In [1]: import numpy as np

In [2]: from numpy import linalg as LA

In [3]: np.set_printoptions(suppress=True, linewidth=140)

In [4]: E = np.loadtxt("data.csv", delimiter=",")

In [5]: E.round(2)
Out[5]: 
array([[ 1.  ,  0.  ,  0.  ,  0.  ,  0.  ,  0.  ,  0.  ,  0.  ,  0.  ],
       [ 0.  ,  0.97,  0.  ,  0.  , -0.26,  0.  ,  0.  ,  0.  ,  0.  ],
       [ 0.  ,  0.  ,  1.  ,  0.  ,  0.  ,  0.  ,  0.  ,  0.  ,  0.  ],
       [ 0.  ,  0.  ,  0.  ,  1.  ,  0.  ,  0.  ,  0.  ,  0.  ,  0.  ],
       [ 0.  ,  0.26,  0.  ,  0.  ,  0.97,  0.  ,  0.  ,  0.  ,  0.  ],
       [ 0.  ,  0.  ,  0.  ,  0.  ,  0.  ,  1.  ,  0.  ,  0.  ,  0.  ],
       [ 0.  ,  0.  ,  0.  ,  0.  ,  0.  ,  0.  ,  1.  ,  0.  ,  0.  ],
       [ 0.  ,  0.  ,  0.  ,  0.  ,  0.  ,  0.  ,  0.  ,  1.  ,  0.  ],
       [ 0.  ,  0.  ,  0.  ,  0.  ,  0.  ,  0.  ,  0.  ,  0.  ,  1.  ]])

In [6]: np.round(E @ E, 2)
Out[6]: 
array([[ 1.  ,  0.  ,  0.  ,  0.  ,  0.  ,  0.  ,  0.  ,  0.  ,  0.  ],
       [ 0.  ,  0.87,  0.  ,  0.  , -0.5 ,  0.  ,  0.  ,  0.  ,  0.  ],
       [ 0.  ,  0.  ,  1.  ,  0.  ,  0.  ,  0.  ,  0.  ,  0.  ,  0.  ],
       [ 0.  ,  0.  ,  0.  ,  1.  ,  0.  ,  0.  ,  0.  ,  0.  ,  0.  ],
       [ 0.  ,  0.5 ,  0.  ,  0.  ,  0.87,  0.  ,  0.  ,  0.  ,  0.  ],
       [ 0.  ,  0.  ,  0.  ,  0.  ,  0.  ,  1.  ,  0.  ,  0.  ,  0.  ],
       [ 0.  ,  0.  ,  0.  ,  0.  ,  0.  ,  0.  ,  1.  ,  0.  ,  0.  ],
       [ 0.  ,  0.  ,  0.  ,  0.  ,  0.  ,  0.  ,  0.  ,  1.  ,  0.  ],
       [ 0.  ,  0.  ,  0.  ,  0.  ,  0.  ,  0.  ,  0.  ,  0.  ,  1.  ]])

In [7]: (LA.matrix_power((E != 0) + (E.T != 0) + np.eye(9), 9) > 0).astype(int)
Out[7]: 
array([[1, 0, 0, 0, 0, 0, 0, 0, 0],
       [0, 1, 0, 0, 1, 0, 0, 0, 0],
       [0, 0, 1, 0, 0, 0, 0, 0, 0],
       [0, 0, 0, 1, 0, 0, 0, 0, 0],
       [0, 1, 0, 0, 1, 0, 0, 0, 0],
       [0, 0, 0, 0, 0, 1, 0, 0, 0],
       [0, 0, 0, 0, 0, 0, 1, 0, 0],
       [0, 0, 0, 0, 0, 0, 0, 1, 0],
       [0, 0, 0, 0, 0, 0, 0, 0, 1]])

In [8]: (E != 0).astype(int)
Out[8]: 
array([[1, 0, 0, 0, 0, 0, 0, 0, 0],
       [0, 1, 0, 0, 1, 0, 0, 0, 0],
       [0, 0, 1, 0, 0, 0, 0, 0, 0],
       [0, 0, 0, 1, 0, 0, 0, 0, 0],
       [0, 1, 0, 0, 1, 0, 0, 0, 0],
       [0, 0, 0, 0, 0, 1, 0, 0, 0],
       [0, 0, 0, 0, 0, 0, 1, 0, 0],
       [0, 0, 0, 0, 0, 0, 0, 1, 0],
       [0, 0, 0, 0, 0, 0, 0, 0, 1]])

In [9]: round(LA.det(E), 2)
Out[9]: np.float64(1.0)

In [10]: gram = E.T @ E

In [11]: np.round(LA.svd(E, compute_uv=False) ** 2, 2)
Out[11]: array([1., 1., 1., 1., 1., 1., 1., 1., 1.])

In [12]: np.allclose(gram, gram.T)
Out[12]: True

In [13]: np.round(LA.pinv(E), 2)
Out[13]: 
array([[ 1.  ,  0.  ,  0.  ,  0.  ,  0.  ,  0.  ,  0.  ,  0.  ,  0.  ],
       [ 0.  ,  0.97,  0.  ,  0.  ,  0.26,  0.  ,  0.  ,  0.  ,  0.  ],
       [ 0.  ,  0.  ,  1.  ,  0.  ,  0.  ,  0.  ,  0.  ,  0.  ,  0.  ],
       [ 0.  ,  0.  ,  0.  ,  1.  ,  0.  ,  0.  ,  0.  ,  0.  ,  0.  ],
       [ 0.  , -0.26,  0.  ,  0.  ,  0.97,  0.  ,  0.  ,  0.  ,  0.  ],
       [ 0.  ,  0.  ,  0.  ,  0.  ,  0.  ,  1.  ,  0.  ,  0.  ,  0.  ],
       [ 0.  ,  0.  ,  0.  ,  0.  ,  0.  ,  0.  ,  1.  ,  0.  ,  0.  ],
       [ 0.  ,  0.  ,  0.  ,  0.  ,  0.  ,  0.  ,  0.  ,  1.  ,  0.  ],
       [ 0.  ,  0.  ,  0.  ,  0.  ,  0.  ,  0.  ,  0.  ,  0.  ,  1.  ]])

In [14]: np.round(E.T @ E, 2) + 0
Out[14]: 
array([[1., 0., 0., 0., 0., 0., 0., 0., 0.],
       [0., 1., 0., 0., 0., 0., 0., 0., 0.],
       [0., 0., 1., 0., 0., 0., 0., 0., 0.],
       [0., 0., 0., 1., 0., 0., 0., 0., 0.],
       [0., 0., 0., 0., 1., 0., 0., 0., 0.],
       [0., 0., 0., 0., 0., 1., 0., 0., 0.],
       [0., 0., 0., 0., 0., 0., 1., 0., 0.],
       [0., 0., 0., 0., 0., 0., 0., 1., 0.],
       [0., 0., 0., 0., 0., 0., 0., 0., 1.]])

In [15]: np.round(LA.svd(E, compute_uv=False), 2)
Out[15]: array([1., 1., 1., 1., 1., 1., 1., 1., 1.])

In [16]: np.round(E @ E.T, 2) + 0
Out[16]: 
array([[1., 0., 0., 0., 0., 0., 0., 0., 0.],
       [0., 1., 0., 0., 0., 0., 0., 0., 0.],
       [0., 0., 1., 0., 0., 0., 0., 0., 0.],
       [0., 0., 0., 1., 0., 0., 0., 0., 0.],
       [0., 0., 0., 0., 1., 0., 0., 0., 0.],
       [0., 0., 0., 0., 0., 1., 0., 0., 0.],
       [0., 0., 0., 0., 0., 0., 1., 0., 0.],
       [0., 0., 0., 0., 0., 0., 0., 1., 0.],
       [0., 0., 0., 0., 0., 0., 0., 0., 1.]])

In [17]: K = np.array([[-0.9, -0.4, 1.9, -0.3, 0.4, 0.6],
    ...:     [-0.7, -0.3, 0.9, 1.4, -0.1, 1.2],
    ...:     [-0.5, 1.1, 0.7, -0.4, -1.4, -0.2],
    ...:     [1.5, -0.3, -1.0, -1.3, -1.0, -0.4],
    ...:     [-0.3, -0.2, 0.3, 0.5, 0.2, -0.4],
    ...:     [-0.1, -0.5, -1.0, 0.5, -1.9, -0.4],
    ...:     [0.2, 1.0, 1.3, 1.6, 1.3, 0.2]])

In [18]: K[:, 3] *= 10

In [19]: K
Out[19]: 
array([[ -0.9,  -0.4,   1.9,  -3. ,   0.4,   0.6],
       [ -0.7,  -0.3,   0.9,  14. ,  -0.1,   1.2],
       [ -0.5,   1.1,   0.7,  -4. ,  -1.4,  -0.2],
       [  1.5,  -0.3,  -1. , -13. ,  -1. ,  -0.4],
       [ -0.3,  -0.2,   0.3,   5. ,   0.2,  -0.4],
       [ -0.1,  -0.5,  -1. ,   5. ,  -1.9,  -0.4],
       [  0.2,   1. ,   1.3,  16. ,   1.3,   0.2]])

In [20]: rng = np.random.default_rng(108)

In [21]: z = rng.permutation(6)

In [22]: out = K[:, z] * rng.choice([-1, 1], 6)

In [23]: out
Out[23]: 
array([[ -0.4,   1.9,   0.9,  -0.6,   0.4,   3. ],
       [  0.1,   0.9,   0.7,  -1.2,   0.3, -14. ],
       [  1.4,   0.7,   0.5,   0.2,  -1.1,   4. ],
       [  1. ,  -1. ,  -1.5,   0.4,   0.3,  13. ],
       [ -0.2,   0.3,   0.3,   0.4,   0.2,  -5. ],
       [  1.9,  -1. ,   0.1,   0.4,   0.5,  -5. ],
       [ -1.3,   1.3,  -0.2,  -0.2,  -1. , -16. ]])

In [24]: Uu, _, vt = LA.svd(K.T @ out)

In [25]: np.round(LA.lstsq(K, out)[0], 2) + 0
Out[25]: 
array([[ 0.,  0., -1.,  0.,  0.,  0.],
       [ 0.,  0.,  0.,  0., -1.,  0.],
       [ 0.,  1.,  0.,  0.,  0.,  0.],
       [ 0.,  0.,  0.,  0.,  0., -1.],
       [-1.,  0.,  0.,  0.,  0.,  0.],
       [ 0.,  0.,  0., -1.,  0.,  0.]])

In [26]: z
Out[26]: array([4, 2, 0, 5, 1, 3])
